$ python3 -q
>>> import numpy as np
>>> np.set_printoptions(precision=2, suppress=True, linewidth=200, sign=" ")
>>> rnd = lambda a: np.round(a, 2) + 0
>>> J = np.array([[21.04, 8.02, 19.07, 10.01, 18.09, 14.08, 14.94, 14.99],
...     [16.97, 7.04, 18.01, 6.05, 13.01, 15.02, 9.02, 8.99],
...     [-4.92, -1.97, -4.97, -2.04, -3.96, -4.09, -3.01, -2.99]])
>>> U, sig, Vt = np.linalg.svd(J, full_matrices=False)
>>> rnd(Vt @ Vt.T)
array([[ 1.,  0.,  0.],
       [ 0.,  1.,  0.],
       [ 0.,  0.,  1.]])
>>> rnd(U.T @ U)
array([[ 1.,  0.,  0.],
       [ 0.,  1.,  0.],
       [ 0.,  0.,  1.]])
>>> rnd(sig / sig[0])
array([ 1.  ,  0.09,  0.  ])
>>> K = np.load("out6.npy")
>>> K
array([[ 13,  13,  16],
       [ 13,  26,  14],
       [ 16,  14,  20]])
>>> evals, V = np.linalg.eigh(K)
>>> x = np.array([3, 0, 0])
>>> rnd(V * np.abs(evals) @ V.T)
array([[ 13.,  13.,  16.],
       [ 13.,  26.,  14.],
       [ 16.,  14.,  20.]])
>>> x @ K @ x
np.int64(117)
>>> (np.sign(V[:, -1].round(6)) == np.sign(V[0, -1].round(6))).astype(int)
array([ 1,  1,  1])
>>> U, sig, Vt = np.linalg.svd(K)
>>> np.argmax(sig[:-1] / (sig[1:] + 1e-6)) + 1
np.int64(2)
>>> rnd(sig)
array([ 48.82,  10.18,   0.  ])
>>> Y = U[:, :2] @ np.diag(sig[:2]) @ Vt[:2]
>>> rnd(np.linalg.norm(K - Y) / np.linalg.norm(K))
np.float64(0.0)
>>> rnd(np.abs(K - Y).max())
np.float64(0.0)
